% python3 -q
>>> import numpy as np
>>> from numpy import linalg as LA
>>> np.set_printoptions(suppress=True, linewidth=140)
>>> W0 = np.load("case8.npy")
>>> W0
array([[ 0.54, -0.23,  1.17,  0.28,  2.72, -0.27, -1.36,  0.05,  1.4 , -0.81, -0.57, -0.19],
       [-0.65, -0.42,  0.84,  0.11,  3.3 , -0.74, -2.36,  0.4 ,  1.26,  1.33, -1.01, -0.1 ],
       [ 1.25,  0.4 , -0.3 ,  0.05, -2.5 ,  0.8 ,  2.2 , -0.5 , -0.7 , -2.35,  0.95,  0.  ],
       [ 4.19,  0.62,  1.32,  0.63, -1.58,  1.58,  3.24, -1.2 ,  0.7 , -7.51,  1.43, -0.34],
       [ 1.03,  0.16,  0.3 ,  0.15, -0.46,  0.4 ,  0.84, -0.3 ,  0.14, -1.85,  0.37, -0.08],
       [ 2.3 ,  0.1 ,  1.5 ,  0.5 ,  1.4 ,  0.5 ,  0.4 , -0.5 ,  1.4 , -4.  ,  0.2 , -0.3 ],
       [-0.01,  0.23, -0.75, -0.15, -2.18,  0.35,  1.32, -0.15, -0.98, -0.1 ,  0.56,  0.11],
       [ 1.26,  0.17,  0.45,  0.2 , -0.32,  0.45,  0.88, -0.35,  0.28, -2.25,  0.39, -0.11],
       [ 3.24, -0.32,  3.6 ,  1.  ,  6.32,  0.  , -2.08, -0.4 ,  3.92, -5.4 , -0.84, -0.64]])
>>> # null space of dimension 10
>>> np.round(LA.norm(W0, 2) / LA.norm(W0), 2)
np.float64(0.79)
>>> LA.cond(W0) > 100
np.True_
>>> [round(float(x), 2) for x in LA.svd(W0, compute_uv=False)[:3]]
[14.06, 11.05, 0.0]
>>> feats = np.loadtxt("sample18.csv", delimiter=",")
>>> feats.round(2)
array([[-0.23,  0.53,  0.32,  0.16, -0.29,  0.3 ,  0.46, -0.25,  0.25, -0.02,  0.16],
       [-0.59, -0.26,  0.09,  0.21,  0.32, -0.03,  0.19,  0.19,  0.1 , -0.55, -0.23],
       [-0.39,  0.51, -0.14, -0.17, -0.1 , -0.64, -0.32, -0.06,  0.08, -0.01, -0.08],
       [-0.16, -0.16,  0.41, -0.57, -0.17,  0.27, -0.26, -0.33, -0.04, -0.04, -0.42],
       [ 0.  , -0.31, -0.15,  0.26, -0.81, -0.17,  0.02, -0.11, -0.19, -0.27, -0.06],
       [ 0.03, -0.33,  0.11, -0.32,  0.13, -0.36,  0.21, -0.43,  0.15, -0.18,  0.58],
       [-0.03, -0.24,  0.52,  0.41,  0.05, -0.4 ,  0.06, -0.12,  0.06,  0.53, -0.23],
       [-0.33, -0.3 , -0.33,  0.06, -0.13,  0.24, -0.25, -0.03,  0.65,  0.33,  0.13],
       [ 0.23,  0.04, -0.45,  0.06,  0.19, -0.07,  0.31, -0.54,  0.19, -0.04, -0.52],
       [-0.2 ,  0.06, -0.06,  0.42,  0.23,  0.22, -0.43, -0.53, -0.39, -0.04,  0.22],
       [-0.46, -0.11, -0.29, -0.24, -0.02,  0.04,  0.43,  0.01, -0.5 ,  0.45,  0.03]])
>>> # keeps lengths
>>> A2 = LA.inv(feats)
>>> round(LA.cond(feats), 2)
np.float64(1.0)
>>> np.round(LA.slogdet(feats)[0], 2)
np.float64(1.0)
>>> A2.round(2) + 0
array([[-0.23, -0.59, -0.39, -0.16,  0.  ,  0.03, -0.03, -0.33,  0.23, -0.2 , -0.46],
       [ 0.53, -0.26,  0.51, -0.16, -0.31, -0.33, -0.24, -0.3 ,  0.04,  0.06, -0.11],
       [ 0.32,  0.09, -0.14,  0.41, -0.15,  0.11,  0.52, -0.33, -0.45, -0.06, -0.29],
       [ 0.16,  0.21, -0.17, -0.57,  0.26, -0.32,  0.41,  0.06,  0.06,  0.42, -0.24],
       [-0.29,  0.32, -0.1 , -0.17, -0.81,  0.13,  0.05, -0.13,  0.19,  0.23, -0.02],
       [ 0.3 , -0.03, -0.64,  0.27, -0.17, -0.36, -0.4 ,  0.24, -0.07,  0.22,  0.04],
       [ 0.46,  0.19, -0.32, -0.26,  0.02,  0.21,  0.06, -0.25,  0.31, -0.43,  0.43],
       [-0.25,  0.19, -0.06, -0.33, -0.11, -0.43, -0.12, -0.03, -0.54, -0.53,  0.01],
       [ 0.25,  0.1 ,  0.08, -0.04, -0.19,  0.15,  0.06,  0.65,  0.19, -0.39, -0.5 ],
       [-0.02, -0.55, -0.01, -0.04, -0.27, -0.18,  0.53,  0.33, -0.04, -0.04,  0.45],
       [ 0.16, -0.23, -0.08, -0.42, -0.06,  0.58, -0.23,  0.13, -0.52,  0.22,  0.03]])
>>> np.allclose(A2, feats.T)
True
>>> arr = np.loadtxt("arr.csv", delimiter=",")
>>> arr.round(2)
array([[ 1.  ,  0.  ,  0.  ,  0.  ,  0.  ],
       [ 0.  , -0.5 ,  0.  , -0.87,  0.  ],
       [ 0.  ,  0.  ,  1.  ,  0.  ,  0.  ],
       [ 0.  ,  0.87,  0.  , -0.5 ,  0.  ],
       [ 0.  ,  0.  ,  0.  ,  0.  ,  1.  ]])
>>> rng = np.random.default_rng(64081)
>>> labels = rng.permutation(5)
>>> A2 = arr[:, labels] * rng.choice([-1, 1], 5)
>>> A2.round(2)
array([[-0.  , -0.  ,  0.  ,  0.  , -1.  ],
       [ 0.87, -0.  ,  0.  , -0.5 , -0.  ],
       [-0.  , -1.  ,  0.  ,  0.  , -0.  ],
       [ 0.5 , -0.  ,  0.  ,  0.87, -0.  ],
       [-0.  , -0.  ,  1.  ,  0.  , -0.  ]])
>>> left, _, Vh = LA.svd(arr.T @ A2)
>>> labels
array([3, 2, 4, 1, 0])
>>> np.round(left @ Vh, 2) + 0
array([[ 0.,  0.,  0.,  0., -1.],
       [ 0.,  0.,  0.,  1.,  0.],
       [ 0., -1.,  0.,  0.,  0.],
       [-1.,  0.,  0.,  0.,  0.],
       [ 0.,  0.,  1.,  0.,  0.]])
>>> np.round(LA.norm(W0, axis=1), 2)
array([ 3.75,  4.78,  4.55,  9.8 ,  2.44,  5.34,  2.93,  2.89, 10.71])
>>> round(float(LA.norm(W0) ** 2 / LA.norm(W0, 2) ** 2), 2)
1.62
>>> round(float(W0[0] @ W0[1]), 2)
14.45
>>> LA.norm(W0, axis=1).argmax()
np.int64(8)
>>> round(LA.norm(W0, "nuc"), 2)
np.float64(25.11)
>>> A2 = np.array([[1, 0, 2], [3, 2, 1]])
>>> basis = np.kron(A2, arr)
>>> round(LA.norm(basis, 2), 2), round(float(LA.norm(A2, 2) * LA.norm(arr, 2)), 2)
(np.float64(4.03), 4.03)
>>> basis.shape
(10, 15)
>>> vec = np.array([-3, -2, 3, 3, -1])
>>> [p for p in range(1, 25) if np.allclose(LA.matrix_power(arr, p), np.eye(5))]
[3, 6, 9, 12, 15, 18, 21, 24]
>>> np.round(LA.det(arr), 2)
np.float64(1.0)
>>> np.round(np.sort(np.abs(np.degrees(np.angle(LA.eigvals(arr))))), 2)
array([  0.,   0.,   0., 120., 120.])
>>> np.round(np.abs(LA.eigvals(arr)), 2)
array([1., 1., 1., 1., 1.])
>>> np.round(LA.inv(arr), 2)
array([[ 1.  ,  0.  ,  0.  ,  0.  ,  0.  ],
       [ 0.  , -0.5 ,  0.  ,  0.87,  0.  ],
       [ 0.  ,  0.  ,  1.  ,  0.  ,  0.  ],
       [-0.  , -0.87, -0.  , -0.5 , -0.  ],
       [ 0.  ,  0.  ,  0.  ,  0.  ,  1.  ]])
>>> np.round(arr.T @ (arr @ vec), 2)
array([-3., -2.,  3.,  3., -1.])
>>> data = np.loadtxt("dump.csv", delimiter=",")
>>> data
array([[ 4.15, -0.39, -0.19,  0.8 ,  0.86, -1.03, -4.1 , -0.98,  0.58, -2.19,  0.81, -2.5 , -1.57],
       [-1.88, -0.93, -0.94, -2.41, -1.15,  1.55,  2.26,  3.16, -0.65,  2.49,  0.36,  0.62,  0.05],
       [-4.74,  1.62, -1.87, -2.3 , -2.56,  2.09,  4.67,  3.27, -0.38,  2.76,  0.81,  2.75,  3.12],
       [ 3.19, -3.84, -0.39, -2.53,  0.51,  0.7 , -2.26,  3.12, -0.67,  1.34,  0.55, -2.94, -3.92],
       [ 2.32, -0.21, -0.52, -0.01,  0.17, -0.31, -2.24,  0.1 ,  0.31, -0.99,  0.78, -1.48, -0.79],
       [-2.77,  0.42,  0.8 ,  0.35, -0.07,  0.19,  2.61, -0.57, -0.31,  0.94, -1.06,  1.85,  1.04],
       [ 6.49, -3.66,  2.07,  1.43,  3.15, -2.  , -5.98, -2.28,  0.05, -2.32, -0.83, -4.26, -5.3 ]])
>>> # rows and columns are dependent
>>> rank = LA.matrix_rank(data)
>>> rank
np.int64(3)
>>> ns = LA.svd(data)[2][rank:].T
>>> LA.matrix_rank(data.T @ data), LA.matrix_rank(data @ data.T)
(np.int64(3), np.int64(3))
>>> ns.shape
(13, 10)
>>> [int(LA.matrix_rank(data[:, :j + 1])) for j in range(13)]
[1, 2, 3, 3, 3, 3, 3, 3, 3, 3, 3, 3, 3]
